>>> import numpy as np
>>> from numpy import linalg as LA
>>> np.set_printoptions(precision=2, suppress=True, linewidth=100, floatmode="fixed")
>>> rnd = lambda a: np.round(a, 2) + 0
>>> E = np.array([[1.0, 0.2], [0.2, 1.0]])
>>> E
array([[1.00, 0.20],
       [0.20, 1.00]])
>>> w, V = LA.eigh(E)
>>> (w > 1e-8).sum(), (w < -1e-8).sum()
(np.int64(2), np.int64(0))
>>> rnd(LA.eigvalsh(E @ E))
array([0.64, 1.44])
>>> rnd(V.T @ V)
array([[1.00, 0.00],
       [0.00, 1.00]])
>>> M2 = E / LA.norm(E, axis=1, keepdims=True)
>>> cov = M2 @ M2.T
>>> rnd(cov[1])
array([0.38, 1.00])
>>> np.argwhere(np.triu(np.abs(cov) > 0.95, 1))
array([], shape=(0, 2), dtype=int64)
>>> K = np.loadtxt("sample17.csv", delimiter=",")
>>> K
array([[-1.00, -1.00, -1.00, -1.00],
       [-1.00, -2.00, -2.00, -2.00],
       [-1.00, -2.00, -3.00, -3.00],
       [-1.00, -2.00, -3.00, -4.00]])
>>> rng = np.random.default_rng(75294)
>>> labels = rng.permutation(4)
>>> labels
array([2, 3, 1, 0])
>>> M2 = K[labels][:, labels]
>>> rnd(LA.det(M2)), rnd(LA.det(K[labels]))
(np.float64(1.0), np.float64(-1.0))
>>> M2
array([[-3.00, -3.00, -2.00, -1.00],
       [-3.00, -4.00, -2.00, -1.00],
       [-2.00, -2.00, -2.00, -1.00],
       [-1.00, -1.00, -1.00, -1.00]])
>>> np.allclose(M2, K)
False
>>> rnd(np.abs(LA.eigvals(M2)).max())
np.float64(8.29)
>>> M2 @ M2
array([[23.00, 26.00, 17.00,  9.00],
       [26.00, 30.00, 19.00, 10.00],
       [17.00, 19.00, 13.00,  7.00],
       [ 9.00, 10.00,  7.00,  4.00]])
>>> np.allclose(M2, M2.T)
True
>>> rnd(LA.det(M2))
np.float64(1.0)
>>> np.trace(M2)
np.float64(-10.0)
>>> (M2 - M2.T) / 2
array([[0.00, 0.00, 0.00, 0.00],
       [0.00, 0.00, 0.00, 0.00],
       [0.00, 0.00, 0.00, 0.00],
       [0.00, 0.00, 0.00, 0.00]])
>>> A = np.array([[0, -1, 0], [0, 0, 0], [0, 0, 0], [0, 0, 0]])
>>> A
array([[ 0, -1,  0],
       [ 0,  0,  0],
       [ 0,  0,  0],
       [ 0,  0,  0]])
>>> [round(float(LA.det(K[:i, :i])), 2) + 0 for i in range(1, 5)]
[-1.0, 1.0, -1.0, 1.0]
>>> np.all(LA.eigvalsh(K) > 0)
np.False_
>>> J = np.load("m.npy")
>>> J
array([[ 8,  0, -3],
       [ 8,  0, -3],
       [ 0,  0,  0],
       [ 0,  0,  0],
       [ 3,  2, -5],
       [-1,  1,  3],
       [-1,  1,  3],
       [ 0,  0,  0],
       [ 0,  0,  0],
       [ 0,  0,  0],
       [-1,  1,  3],
       [ 5, -2,  2],
       [ 0,  0,  0],
       [ 0,  0,  0],
       [ 0,  0,  0],
       [ 0,  0,  0],
       [ 0,  0,  0],
       [ 7,  1,  0],
       [ 5, -2,  2],
       [ 3,  2, -5],
       [ 0,  0,  0],
       [ 8,  0, -3],
       [-1,  1,  3],
       [ 5, -2,  2]])
>>> vec = np.array([2, 2, -2])
>>> rhs = J @ vec
>>> coef, lr = np.zeros(3), 1 / LA.norm(J, 2) ** 2
>>> for i in range(50):
...     coef -= lr * J.T @ (J @ coef - rhs)
...     if i % 10 == 0: print(i, round(LA.norm(J @ coef - rhs), 2))
... 
0 14.52
10 3.96
20 2.4
30 1.47
40 0.9
>>> rnd(coef)
array([ 1.98,  1.87, -2.04])
>>> rnd(LA.cond(J))
np.float64(4.57)
>>> vec = np.array([5, 1])
>>> rhs = E @ vec
>>> coef, lr = np.zeros(2), 1 / LA.norm(E, 2) ** 2
>>> for i in range(6):
...     coef -= lr * E.T @ (E @ coef - rhs)
...     if i % 2 == 0: print(i, round(LA.norm(E @ coef - rhs), 2))
... 
0 1.26
2 0.39
4 0.12
>>> rnd(coef)
array([4.94, 1.06])
>>> Ac = J - J.mean(axis=0)
>>> V = LA.svd(Ac)[2][:2]
>>> M2 = Ac - Ac @ V.T @ V
>>> rnd((Ac @ V.T).std(axis=0))
array([3.44, 1.97])
>>> rnd(np.cov(Ac @ V.T, rowvar=False))
array([[12.37,  0.00],
       [ 0.00,  4.06]])
>>> rnd(M2.std(axis=0))
array([0.15, 0.70, 0.23])
>>> Ac = J - J.mean(axis=0)
>>> left, s, vt = LA.svd(Ac, full_matrices=False)
>>> rnd(s ** 2 / (s ** 2).sum())
array([0.73, 0.24, 0.03])
>>> np.abs(vt[0]).argmax()
np.int64(0)
>>> rnd(vt[0] * np.sign(vt[0, np.abs(vt[0]).argmax()]))
array([ 0.89, -0.04, -0.45])
>>> (np.sign(left[:, 0]) == np.sign(left[0, 0])).astype(int)
array([1, 1, 0, 0, 1, 0, 0, 0, 0, 0, 0, 1, 0, 0, 0, 0, 0, 1, 1, 1, 0, 1, 0, 1])
>>> rnd(np.abs(vt[-1]))
array([0.20, 0.93, 0.31])
>>> np.searchsorted(np.cumsum(s ** 2) / (s ** 2).sum(), 0.9) + 1
np.int64(2)
>>> vec = np.array([-6, -2, 5])
>>> rhs = J @ vec
>>> rnd(LA.pinv(J) @ J)
array([[1.00, 0.00, 0.00],
       [0.00, 1.00, 0.00],
       [0.00, 0.00, 1.00]])
>>> rhs
array([-63, -63,   0,   0, -47,  19,  19,   0,   0,   0,  19, -16,   0,   0,   0,   0,   0, -44,
       -16, -47,   0, -63,  19, -16])
>>> rhs = rhs + 0.02 * rng.normal(size=24)
>>> rnd(rhs)
array([-63.02, -63.00,  -0.03,   0.01, -46.96,  19.01,  19.00,   0.01,  -0.01,  -0.02,  18.99,
       -15.99,   0.03,  -0.01,   0.01,   0.00,   0.00, -44.02, -16.00, -46.95,  -0.03, -62.97,
        19.03, -16.01])
>>> coef, *_ = LA.lstsq(J, rhs)
>>> [round(float(LA.norm(LA.solve(J.T @ J + lam * np.eye(3), J.T @ rhs))), 2) for lam in (0, 1, 10, 100)]
[8.06, 8.02, 7.71, 5.94]
>>> coef.round()
array([-6.00, -2.00,  5.00])
>>> rnd(J.T @ (rhs - J @ coef))
array([0.00, 0.00, 0.00])
>>> rnd(coef)
array([-6.00, -1.99,  5.00])
>>> data = np.array([[0, 4, 4], [0, 4, 3], [0, 0, 3]])
>>> rank = LA.matrix_rank(data)
>>> rank
np.int64(2)
>>> ns = LA.svd(data)[2][rank:].T
>>> data @ ns
array([[0.00],
       [0.00],
       [0.00]])
>>> [int(LA.matrix_rank(data[:i])) for i in range(1, len(data) + 1)]
[1, 2, 2]
>>> M2 = data + rng.integers(-2, 3, (3, 2)) @ rng.integers(-2, 3, (2, 3))
>>> M2
array([[-5, 10,  2],
       [-2,  4, -5],
       [ 2, -2,  5]])
>>> rnd(LA.svd(M2 - data, compute_uv=False))
array([10.20,  6.40,  0.00])
>>> LA.matrix_rank(M2 - data, tol=1e-8)
np.int64(2)
>>> M2 - data
array([[-5,  6, -2],
       [-2,  0, -8],
       [ 2, -2,  2]])
>>> np.abs(M2 - data).sum(axis=1)
array([13, 10,  6])
>>> cov = data.T @ data
>>> np.diag(cov)
array([ 0, 32, 34])
>>> np.abs(np.diag(LA.qr(data)[1])) > 1e-9
array([False,  True,  True])
>>> LA.lstsq(data[:-1].T, data[-1])[2]
np.int32(2)
>>> rnd(np.trace(LA.pinv(data) @ data))
np.float64(2.0)
>>> rnd(data @ LA.pinv(data) @ data)
array([[0.00, 4.00, 4.00],
       [0.00, 4.00, 3.00],
       [0.00, 0.00, 3.00]])
>>> np.unique(data.round(6), axis=0).shape
(3, 3)
>>> Q, V = LA.qr(K[:, :1])[0], LA.qr(K[:, 1:])[0]
>>> s = LA.svd(Q.T @ V, compute_uv=False)
>>> rnd(np.degrees(np.arccos(s.clip(0, 1))))
array([12.92])
>>> rnd(LA.norm(Q @ Q.T - V @ V.T, 2))
np.float64(1.0)
>>> mat = np.array([[4, 5, 4, 3], [1, 4, 4, 4], [1, 3, 1, 3], [3, 1, 2, 4]])
>>> mat
array([[4, 5, 4, 3],
       [1, 4, 4, 4],
       [1, 3, 1, 3],
       [3, 1, 2, 4]])
>>> W = np.array([[1, 1, 2, 2], [1, 1, 2, 2], [0, 0, -2, 2], [-1, 2, 0, -2]])
>>> coef = np.array([1, 2, 0, 2])
>>> hid = np.maximum(mat @ W + coef, 0)
>>> hid
array([[ 7, 17, 10, 22],
       [ 2, 15,  2, 12],
       [ 2, 12,  6,  6],
       [ 1, 14,  4,  6]])
>>> cent = np.array([[-5, -5, -3], [4, -4, -3], [-3, -2, -3], [-2, 2, -3]])
>>> (hid @ cent).round(6).argmax(axis=1)
array([0, 0, 0, 0])
>>> W @ cent
array([[-11,  -9, -18],
       [-11,  -9, -18],
       [  2,   8,   0],
       [ 17,  -7,   3]])
>>> Q = mat.astype(float).copy()
>>> for j in range(4):
...     Q[:, j] -= Q[:, :j] @ (Q[:, :j].T @ Q[:, j])
...     Q[:, j] /= LA.norm(Q[:, j])
... 
>>> rnd(Q.T @ Q)
array([[1.00, 0.00, 0.00, 0.00],
       [0.00, 1.00, 0.00, 0.00],
       [0.00, 0.00, 1.00, 0.00],
       [0.00, 0.00, 0.00, 1.00]])
>>> rnd(Q.T @ mat)
array([[5.20, 5.77, 5.20, 5.97],
       [0.00, 4.20, 2.62, 2.27],
       [0.00, 0.00, 1.78, 1.16],
       [0.00, 0.00, 0.00, 2.81]])
>>> M2 = LA.inv(mat)
>>> rnd(mat @ M2)
array([[1.00, 0.00, 0.00, 0.00],
       [0.00, 1.00, 0.00, 0.00],
       [0.00, 0.00, 1.00, 0.00],
       [0.00, 0.00, 0.00, 1.00]])
>>> (np.abs(M2) > 1e-9).astype(int)
array([[1, 1, 1, 1],
       [1, 1, 1, 1],
       [1, 1, 1, 1],
       [1, 1, 1, 1]])
>>> rnd(LA.det(mat) * M2)
array([[-24.00,  31.00,   4.00, -16.00],
       [-14.00,   9.00, -34.00,  27.00],
       [ -3.00, -37.00,  55.00,  -2.00],
       [ 23.00,  -7.00, -22.00, -21.00]])
>>> rnd(M2)
array([[ 0.22, -0.28, -0.04,  0.15],
       [ 0.13, -0.08,  0.31, -0.25],
       [ 0.03,  0.34, -0.50,  0.02],
       [-0.21,  0.06,  0.20,  0.19]])
>>> F = np.array([[-1.58, -0.23, -1.35], [-1.6, -0.2, -1.4], [-0.3, -1.3, -1.8]])
>>> F
array([[-1.58, -0.23, -1.35],
       [-1.60, -0.20, -1.40],
       [-0.30, -1.30, -1.80]])
>>> vec = np.array([0, 1, 6])
>>> np.sign((F @ vec).round(6))
array([-1.00, -1.00, -1.00])
>>> rnd(F * vec)
array([[  0.00,  -0.23,  -8.10],
       [  0.00,  -0.20,  -8.40],
       [  0.00,  -1.30, -10.80]])
>>> (F @ vec).argmax()
np.int64(0)
>>> rnd(F @ (2 * vec))
array([-16.66, -17.20, -24.20])
>>> F @ np.eye(3)[0]
array([-1.58, -1.60, -0.30])
>>> rnd(LA.eigvals(F).sum().real)
np.float64(-3.58)
>>> rnd(LA.eigvals(F))
array([ 0.11, -0.41, -3.28])
>>> labels = rng.permutation(3)
>>> labels
array([1, 2, 0])
>>> M2 = F[labels][:, labels]
>>> np.diag(M2)
array([-0.20, -1.80, -1.58])
>>> rnd(np.sort(np.abs(LA.eigvals(M2))))
array([0.11, 0.41, 3.28])
>>> m1 = np.loadtxt("arr.csv", delimiter=",")
>>> m1
array([[-16.16,  -0.88,   8.39],
       [ -0.98,  -0.51,  -7.50],
       [ 28.03,  -3.07,   3.64],
       [ -5.63,   1.91,   6.87],
       [ 29.03,  -1.50,   7.67],
       [ 11.94,   4.44,  -3.04],
       [ 13.42,  -8.57,  -0.79],
       [  3.70,  -4.03,   1.44],
       [-12.80,   1.60,  -1.39],
       [ 13.28,  -8.06, -27.65],
       [  1.03,   4.57,  -7.96],
       [-32.22,  -0.91,   9.11],
       [ -1.61,  -3.41,  16.91],
       [ -3.64,  -1.08,  -7.06],
       [ -9.50,   8.04,   3.24],
       [  3.31,   5.94,  -0.58],
       [ 26.60,   0.35,  17.08],
       [ -3.18, -10.66,  -5.20]])
>>> M2 = np.c_[m1[:, :2] @ np.array([[0, 1], [3, 5]]), np.array([-3, -1, -1, 3, -1, 0, 3, 3, 2, 0, 2, 1, -1, 3, 2, 2, 3, -2])]
>>> rnd(M2)
array([[ -2.64, -20.56,  -3.00],
       [ -1.53,  -3.53,  -1.00],
       [ -9.21,  12.68,  -1.00],
       [  5.73,   3.92,   3.00],
       [ -4.50,  21.53,  -1.00],
       [ 13.32,  34.14,   0.00],
       [-25.71, -29.43,   3.00],
       [-12.09, -16.45,   3.00],
       [  4.80,  -4.80,   2.00],
       [-24.18, -27.02,   0.00],
       [ 13.71,  23.88,   2.00],
       [ -2.73, -36.77,   1.00],
       [-10.23, -18.66,  -1.00],
       [ -3.24,  -9.04,   3.00],
       [ 24.12,  30.70,   2.00],
       [ 17.82,  33.01,   2.00],
       [  1.05,  28.35,   3.00],
       [-31.98, -56.48,  -2.00]])
>>> rnd(LA.norm(M2 - m1 @ LA.lstsq(m1, M2)[0], axis=0))
array([0.00, 0.00, 8.66])
>>> rnd(LA.norm(LA.qr(m1)[0].T @ M2, axis=0) ** 2 / ((M2 ** 2).sum(axis=0) + 1e-12))
array([1.00, 1.00, 0.05])
>>> rnd(LA.lstsq(m1, M2[:, 0])[0])
array([0.00, 3.00, 0.00])
>>> LA.matrix_rank(np.c_[m1, M2])
np.int64(4)
>>> Q, V = LA.qr(m1[:, :1])[0], LA.qr(m1[:, 1:])[0]
>>> s = LA.svd(Q.T @ V, compute_uv=False)
>>> rnd(LA.norm(Q @ Q.T - V @ V.T, 2))
np.float64(1.0)
>>> rnd(np.degrees(np.arccos(s.clip(0, 1))))
array([77.66])
>>> rnd(s)
array([0.21])
>>> rnd(LA.det(mat.T))
np.float64(-109.0)
>>> np.kron(np.eye(2, dtype=int), mat)
array([[4, 5, 4, 3, 0, 0, 0, 0],
       [1, 4, 4, 4, 0, 0, 0, 0],
       [1, 3, 1, 3, 0, 0, 0, 0],
       [3, 1, 2, 4, 0, 0, 0, 0],
       [0, 0, 0, 0, 4, 5, 4, 3],
       [0, 0, 0, 0, 1, 4, 4, 4],
       [0, 0, 0, 0, 1, 3, 1, 3],
       [0, 0, 0, 0, 3, 1, 2, 4]])
>>> rnd(np.poly(mat))
array([   1.00,  -13.00,   20.00,  -19.00, -109.00])
>>> proj = m1 @ LA.solve(m1.T @ m1, m1.T)
>>> rnd(LA.eigvalsh(proj))
array([0.00, 0.00, 0.00, 0.00, 0.00, 0.00, 0.00, 0.00, 0.00, 0.00, 0.00, 0.00, 0.00, 0.00, 0.00,
       1.00, 1.00, 1.00])
>>> rnd(np.trace(proj))
np.float64(3.0)
>>> W = np.array([[5, 4], [0, 1], [3, 3]])
>>> coef = np.array([-1, -1])
>>> hid = np.maximum(data @ W + coef, 0)
>>> hid
array([[11, 15],
       [ 8, 12],
       [ 8,  8]])
>>> (hid > 0).astype(int)
array([[1, 1],
       [1, 1],
       [1, 1]])
>>> cent = np.array([[2, -5, 0], [-4, 1, 2]])
>>> W @ cent
array([[ -6, -21,   8],
       [ -4,   1,   2],
       [ -6, -12,   6]])
>>> (hid @ cent).round(6).argmax(axis=1)
array([2, 2, 2])
